>>> import numpy as np
>>> np.set_printoptions(precision=3, suppress=True, linewidth=100)
>>> tidy = lambda a: np.round(a, 3) + 0
>>> data = np.load("a.npy")
>>> print(data)
[[ 0.029  0.67   0.512 -0.186 -0.078 -0.135]
 [15.972 15.896 11.689  7.69   4.244  8.424]
 [ 0.089  0.318 -0.711 -0.118 -0.106  0.142]
 [36.126 36.198 27.242 18.409  9.173 18.025]
 [ 3.576  4.198  3.37   1.108  0.977  2.392]
 [ 0.457 -0.141 -0.175 -0.013 -0.435 -0.366]]
>>> print(np.linalg.cond(data) > 100)
True
>>> print(tidy(np.linalg.norm(data, 2) / np.linalg.norm(data)))
1.0
>>> print(np.linalg.matrix_rank(data, rtol=0.1))
1
>>> print(round(np.log10(np.linalg.cond(data))))
3
>>> vec = np.array([1, 2, 0, 0, 3, 0])
>>> target = data @ vec
>>> print(tidy(target))
[  1.135  60.496   0.407 136.041  14.903  -1.13 ]
>>> print(tidy(np.linalg.solve(data, -1 * target)))
[-1. -2.  0.  0. -3.  0.]
>>> print(tidy(np.linalg.solve(data, target + data[:, 5])))
[1. 2. 0. 0. 3. 1.]
>>> X = np.load("dump.npy")
>>> print(tidy(X))
[[ 22.447   9.024   4.095  18.553   9.529  12.815  18.857]
 [ 20.481   7.812   4.188  16.729   8.916  11.333  17.397]
 [ 20.175   7.626   4.2    16.446   8.819  11.104  17.168]
 [ 19.833   7.419   4.212  16.13    8.71   10.849  16.912]
 [ 17.784   6.199   4.26   14.242   8.043   9.335  15.366]
 [ 17.522   6.047   4.263  14.002   7.956   9.144  15.168]
 [ 13.112   3.581   4.189   9.995   6.414   6.009  11.756]
 [  8.686   1.405   3.783   6.086   4.681   3.095   8.179]
 [  8.274   1.224   3.721   5.73    4.506   2.842   7.834]
 [  8.042   1.125   3.684   5.531   4.407   2.7     7.64 ]
 [  7.556   0.921   3.6     5.116   4.195   2.409   7.229]
 [  4.622  -0.109   2.882   2.7     2.809   0.815   4.658]
 [  4.473  -0.15    2.833   2.582   2.732   0.744   4.522]
 [  2.927  -0.466   2.213   1.421   1.887   0.101   3.067]
 [  2.206  -0.526   1.832   0.928   1.454  -0.118   2.353]
 [  1.685  -0.517   1.505   0.606   1.122  -0.225   1.819]
 [  1.581  -0.508   1.433   0.545   1.054  -0.24    1.71 ]
 [  0.764  -0.343   0.771   0.151   0.494  -0.249   0.829]
 [  0.615  -0.29    0.63    0.1     0.39   -0.223   0.664]
 [  0.173  -0.088   0.178   0.008   0.096  -0.081   0.179]
 [ -0.131   0.062  -0.126   0.004  -0.059   0.067  -0.126]
 [ -0.188   0.086  -0.176   0.008  -0.079   0.096  -0.178]
 [ -0.821   0.092  -0.412   0.027  -0.064   0.272  -0.565]
 [ -0.962   0.022  -0.386   0.007  -0.015   0.257  -0.613]
 [ -1.009  -0.006  -0.372  -0.002   0.004   0.248  -0.628]
 [ -3.326  -2.384   1.274  -1.222   1.162  -1.277  -1.055]
 [ -4.452  -3.74    2.239  -2.043   1.697  -2.29   -1.255]
 [ -4.874  -4.255   2.604  -2.367   1.888  -2.684  -1.334]
 [ -5.768  -5.355   3.379  -3.074   2.282  -3.541  -1.509]
 [ -5.993  -5.634   3.574  -3.256   2.378  -3.76   -1.555]
 [ -7.634  -7.666   4.99   -4.613   3.053  -5.384  -1.905]
 [ -8.447  -8.675   5.687  -5.302   3.372  -6.202  -2.087]
 [-12.468 -13.652   9.082  -8.819   4.833 -10.323  -3.065]
 [-13.563 -15.003   9.994  -9.798   5.205 -11.46   -3.349]
 [-14.069 -15.626  10.412 -10.252   5.373 -11.985  -3.481]
 [-15.926 -17.91   11.94  -11.933   5.977 -13.923  -3.98 ]]
>>> print(np.linalg.lstsq(X[:-1].T, X[-1])[2])
3
>>> print(np.unique(X.round(6), axis=0).shape)
(36, 7)
>>> print(tidy(np.trace(np.linalg.pinv(X) @ X)))
3.0
>>> D = np.linalg.norm(X[:, None] - X[None], axis=-1)
>>> print(np.linalg.matrix_rank(D ** 2))
5
>>> print(np.unravel_index(D.round(6).argmax(), D.shape))
(np.int64(0), np.int64(35))
>>> print(np.flatnonzero(D[8] < D.mean() / 2))
[ 6  7  8  9 10 11 12 13]
>>> print(D.mean(axis=1).argmax())
0
>>> print(tidy(D[:5, :5]))
[[0.    3.656 4.224 4.859 8.65 ]
 [3.656 0.    0.568 1.203 4.995]
 [4.224 0.568 0.    0.634 4.426]
 [4.859 1.203 0.634 0.    3.792]
 [8.65  4.995 4.426 3.792 0.   ]]
>>> feats = np.load("mat.npy")
>>> print(feats)
[[  0  -9  -2  -7   0  -6   8  -2  -5  -1]
 [  9   0  -1  -6 -12   1  -7  -9  18   5]
 [  2   1   0   9   2  -2  -7  -7 -14  -2]
 [  7   6  -9   0  -7   6 -12  -1   7  11]
 [  0  12  -2   7   0  -4   0  -6  12   6]
 [  6  -1   2  -6   4   0  -2   4 -13  10]
 [ -8   7   7  12   0   2   0 -13  -1   7]
 [  2   9   7   1   6  -4  13   0   0  -9]
 [  5 -18  14  -7 -12  13   1   0   0  13]
 [  1  -5   2 -11  -6 -10  -7   9 -13   0]]
>>> r0 = np.array([3, 2, -3, 2, 0, -3, 2, -1, 2, 1])
>>> B = feats + np.outer(r0, np.eye(10)[9])
>>> print(tidy(np.linalg.det(B) / np.linalg.det(feats)), tidy(1 + np.linalg.solve(feats, r0)[9]))
1.017 1.017
>>> print(np.linalg.matrix_rank(np.linalg.inv(B) - np.linalg.inv(feats), tol=1e-8))
1
>>> t3 = np.stack([feats, -3 * feats, feats[::-1]])
>>> print(t3.sum(axis=0))
[[  1  13   6   3  -6   2 -23  13  -3   2]
 [-13 -18  16   5  12  11  15  18 -36   3]
 [ -2   7   7 -17   2   0  27  14  28  -5]
 [-22  -5  25  12  14 -10  24 -11 -15 -15]
 [  6 -25   6 -20   4   8  -2  16 -37  -2]
 [-12  14  -6  19  -8  -4   4 -14  38 -14]
 [ 23  -8 -23 -24  -7   2 -12  25   9  -3]
 [ -2 -17 -14   7 -10   6 -33  -7 -14  16]
 [ -1  36 -29   8  12 -25  -9  -9  18 -21]
 [ -2   1  -6  15  12  14  22 -20  21  -1]]
>>> print(np.linalg.matrix_rank(t3))
[10 10 10]
>>> print(tidy(np.linalg.norm(t3, axis=(1, 2))))
[ 73.512 220.536  73.512]
>>> print((t3 @ feats.T).shape)
(3, 10, 10)
>>> print(np.einsum("bij,cij->bc", t3, t3))
[[  5404 -16212    532]
 [-16212  48636  -1596]
 [   532  -1596   5404]]
>>> E = np.load("test0.npy")
>>> print(tidy(E))
[[ 0.017  0.053 -0.01  -0.037 -0.06   0.007  0.06  -0.07 ]
 [ 0.053  0.17  -0.032 -0.117 -0.191  0.021  0.191 -0.223]
 [-0.01  -0.032  0.006  0.022  0.036 -0.004 -0.036  0.042]
 [-0.037 -0.117  0.022  0.08   0.132 -0.015 -0.132  0.154]
 [-0.06  -0.191  0.036  0.132  0.215 -0.024 -0.215  0.251]
 [ 0.007  0.021 -0.004 -0.015 -0.024  0.003  0.024 -0.028]
 [ 0.06   0.191 -0.036 -0.132 -0.215  0.024  0.215 -0.251]
 [-0.07  -0.223  0.042  0.154  0.251 -0.028 -0.251  0.293]]
>>> left, sv, Vt = np.linalg.svd(E)
>>> print(tidy(sv))
[1. 0. 0. 0. 0. 0. 0. 0.]
>>> print(np.argmax(sv[:-1] / (sv[1:] + 1e-6)) + 1)
1
>>> B = left[:, :1] @ np.diag(sv[:1]) @ Vt[:1]
>>> print(tidy(np.linalg.norm(E - B) / np.linalg.norm(E)))
0.0
>>> print(tidy(np.linalg.norm(E - B, 2)), tidy(sv[1]))
0.0 0.0
>>> print(tidy(B))
[[ 0.017  0.053 -0.01  -0.037 -0.06   0.007  0.06  -0.07 ]
 [ 0.053  0.17  -0.032 -0.117 -0.191  0.021  0.191 -0.223]
 [-0.01  -0.032  0.006  0.022  0.036 -0.004 -0.036  0.042]
 [-0.037 -0.117  0.022  0.08   0.132 -0.015 -0.132  0.154]
 [-0.06  -0.191  0.036  0.132  0.215 -0.024 -0.215  0.251]
 [ 0.007  0.021 -0.004 -0.015 -0.024  0.003  0.024 -0.028]
 [ 0.06   0.191 -0.036 -0.132 -0.215  0.024  0.215 -0.251]
 [-0.07  -0.223  0.042  0.154  0.251 -0.028 -0.251  0.293]]
>>> print(tidy(np.abs(E - B).max()))
0.0
>>> print(np.linalg.matrix_rank(B))
1
>>> print(np.linalg.matrix_rank(E, rtol=0.05))
1
>>> mat = np.loadtxt("data.csv", delimiter=",")
>>> print(mat)
[[0. 1. 0. 0. 0.]
 [0. 0. 0. 0. 1.]
 [1. 0. 0. 0. 0.]
 [0. 0. 1. 0. 0.]
 [0. 0. 0. 1. 0.]]
>>> rng = np.random.default_rng(500207)
>>> z = rng.permutation(5)
>>> print(z)
[1 0 3 4 2]
>>> B = mat[z][:, z]
>>> print(tidy(np.linalg.det(B)), tidy(np.linalg.det(mat[z])))
1.0 -1.0
>>> print(np.allclose(B, mat))
False
>>> print(tidy(np.sort(np.abs(np.linalg.eigvals(B)))))
[1. 1. 1. 1. 1.]
>>> print(np.diag(B))
[0. 0. 0. 0. 0.]
>>> r0 = np.array([3, 1, 0, 5, 5, 0])
>>> B = data + np.outer(r0, np.eye(6)[2])
>>> print(np.linalg.matrix_rank(np.linalg.inv(B) - np.linalg.inv(data), tol=1e-8))
1
>>> print(tidy(B))
[[ 0.029  0.67   3.512 -0.186 -0.078 -0.135]
 [15.972 15.896 12.689  7.69   4.244  8.424]
 [ 0.089  0.318 -0.711 -0.118 -0.106  0.142]
 [36.126 36.198 32.242 18.409  9.173 18.025]
 [ 3.576  4.198  8.37   1.108  0.977  2.392]
 [ 0.457 -0.141 -0.175 -0.013 -0.435 -0.366]]
>>> cov = B.T @ B
>>> print(np.linalg.matrix_rank(cov))
6
>>> print((B @ B.T).shape)
(6, 6)
>>> print(tidy(np.linalg.eigvalsh(cov)[::-1]))
[5309.929   30.702    1.042    0.374    0.168    0.017]
>>> print(tidy(np.trace(cov)), tidy((B ** 2).sum()))
5342.232 5342.232
>>> print(tidy(np.linalg.matrix_power(mat, 2)))
[[0. 0. 0. 0. 1.]
 [0. 0. 0. 1. 0.]
 [0. 1. 0. 0. 0.]
 [1. 0. 0. 0. 0.]
 [0. 0. 1. 0. 0.]]
>>> print(mat.sum(axis=1))
[1. 1. 1. 1. 1.]
>>> pr = np.eye(5)[4]
>>> for _ in range(5):
...     pr = pr @ mat
...     print(pr.round(3))
... 
[0. 0. 0. 1. 0.]
[0. 0. 1. 0. 0.]
[1. 0. 0. 0. 0.]
[0. 1. 0. 0. 0.]
[0. 0. 0. 0. 1.]
>>> M = np.load("layer5.npy")
>>> print(M)
[[0 1 0 0 1]
 [1 0 1 0 1]
 [0 1 0 0 0]
 [0 0 0 0 1]
 [1 1 0 1 0]]
>>> # looks like rank 4
>>> print(np.all(np.linalg.eigvalsh(M) > 0))
False
>>> print([round(float(np.linalg.det(M[:i, :i])), 2) + 0 for i in range(1, 6)])
[0.0, -1.0, 0.0, 0.0, 0.0]
>>> print(np.abs(np.diag(np.linalg.qr(M)[1])) > 1e-9)
[ True  True  True False  True]
>>> print(tidy(np.trace(np.linalg.pinv(M) @ M)))
4.0
>>> print(np.unique(M.round(6), axis=0).shape)
(5, 5)
>>> print(np.allclose(M[:-1].T @ np.linalg.lstsq(M[:-1].T, M[-1])[0], M[-1]))
False
>>> A = np.array([[-2, 1, 0, 0, 0, 0],
...     [-2, 3, 0, 0, 0, 0],
...     [-3, -2, 0, 0, 0, 0],
...     [0, 0, -2, 1, 0, 0],
...     [0, 0, -2, 3, 0, 0],
...     [0, 0, -3, -2, 0, 0],
...     [0, 0, 0, 0, -2, 1],
...     [0, 0, 0, 0, -2, 3],
...     [0, 0, 0, 0, -3, -2]])
>>> print(A)
[[-2  1  0  0  0  0]
 [-2  3  0  0  0  0]
 [-3 -2  0  0  0  0]
 [ 0  0 -2  1  0  0]
 [ 0  0 -2  3  0  0]
 [ 0  0 -3 -2  0  0]
 [ 0  0  0  0 -2  1]
 [ 0  0  0  0 -2  3]
 [ 0  0  0  0 -3 -2]]
>>> B = A + rng.integers(-2, 3, (9, 3)) @ rng.integers(-2, 3, (3, 6))
>>> print(B)
[[-1 -1  3  5  1  6]
 [-1  0  3  4  0  5]
 [-3 -2  1  2  0  2]
 [ 0  1 -4 -2  1 -3]
 [ 0  1 -2  4  1  1]
 [-1  1 -5 -6 -2 -5]
 [ 0  0  1  2 -2  3]
 [-2  3 -3 -5 -5 -4]
 [ 2 -2  1  2  1  2]]
>>> print(np.linalg.matrix_rank(B - A, tol=1e-8))
3
>>> print(np.abs(B - A).sum(axis=1))
[18 16  5 10  4 15  5 23 15]
>>> print(np.linalg.norm(A, axis=1).argmax())
1
>>> print(tidy(np.linalg.norm(A, axis=0)))
[4.123 3.742 4.123 3.742 4.123 3.742]
>>> print(tidy(np.linalg.norm(A, "nuc")))
23.545
>>> print(tidy(np.linalg.norm(A, 1)), tidy(np.linalg.norm(A, np.inf)))
7.0 5.0
>>> print(tidy(np.linalg.norm(A[3], 1)), tidy(np.linalg.norm(A[3], np.inf)))
3.0 2.0
>>> K = np.loadtxt("arr.csv", delimiter=",")
>>> print(tidy(K))
[[ 1.     0.     0.   ]
 [ 0.    -0.999 -0.052]
 [ 0.     0.052 -0.999]]
>>> P = np.triu(np.array([[-2, 1, 3], [-3, -1, -3], [2, -1, -3]]), 1) + np.eye(3)
>>> B = P @ K @ np.linalg.inv(P)
>>> print(tidy(P @ K - K @ P))
[[ 0.    -1.842 -6.048]
 [ 0.    -0.157  0.   ]
 [ 0.     0.     0.157]]
>>> print(tidy(np.poly(B)))
[ 1.     0.997 -0.997 -1.   ]
>>> print(tidy(np.trace(B)), tidy(np.trace(K)))
-0.997 -0.997
